% python3 -q
>>> import numpy as np
>>> import numpy.linalg as la
>>> np.set_printoptions(precision=4, suppress=True, linewidth=100)
>>> F = np.load("layer14.npy")
>>> F
array([[-1.,  0., -3., -3.,  3., -3., -1.,  1., -3.],
       [ 0.,  2.,  2., -1.,  2.,  1., -3., -3., -2.],
       [ 0., -2., -1., -3.,  3.,  0.,  2., -2., -1.],
       [ 0.,  1., -1.,  1., -2.,  2., -2., -2., -1.],
       [ 0., -1., -2.,  2.,  1.,  2.,  2.,  1., -3.],
       [ 0., -2., -1.,  2.,  3.,  3.,  1.,  2.,  2.],
       [ 0., -1.,  1.,  3.,  2.,  3.,  3.,  1., -3.],
       [ 0., -1.,  0., -2., -3., -2.,  2., -2., -1.],
       [ 0.,  3.,  1., -1.,  3.,  3.,  2., -3.,  1.]])
>>> M2 = la.inv(F)
>>> np.allclose(M2, F.T)
False
>>> np.round(F @ M2, 4) + 0
array([[1., 0., 0., 0., 0., 0., 0., 0., 0.],
       [0., 1., 0., 0., 0., 0., 0., 0., 0.],
       [0., 0., 1., 0., 0., 0., 0., 0., 0.],
       [0., 0., 0., 1., 0., 0., 0., 0., 0.],
       [0., 0., 0., 0., 1., 0., 0., 0., 0.],
       [0., 0., 0., 0., 0., 1., 0., 0., 0.],
       [0., 0., 0., 0., 0., 0., 1., 0., 0.],
       [0., 0., 0., 0., 0., 0., 0., 1., 0.],
       [0., 0., 0., 0., 0., 0., 0., 0., 1.]])
>>> np.round(la.slogdet(F)[0], 4)
np.float64(-1.0)
>>> f = np.array([-2, -2, -1, 1, 2, -1, 1, -2, 1])
>>> M2 = F + np.outer(f, np.eye(9)[7])
>>> M2
array([[-1.,  0., -3., -3.,  3., -3., -1., -1., -3.],
       [ 0.,  2.,  2., -1.,  2.,  1., -3., -5., -2.],
       [ 0., -2., -1., -3.,  3.,  0.,  2., -3., -1.],
       [ 0.,  1., -1.,  1., -2.,  2., -2., -1., -1.],
       [ 0., -1., -2.,  2.,  1.,  2.,  2.,  3., -3.],
       [ 0., -2., -1.,  2.,  3.,  3.,  1.,  1.,  2.],
       [ 0., -1.,  1.,  3.,  2.,  3.,  3.,  2., -3.],
       [ 0., -1.,  0., -2., -3., -2.,  2., -4., -1.],
       [ 0.,  3.,  1., -1.,  3.,  3.,  2., -2.,  1.]])
>>> la.matrix_rank(la.inv(M2) - la.inv(F), tol=1e-8)
np.int64(1)
>>> la.matrix_rank(M2 - F)
np.int64(1)
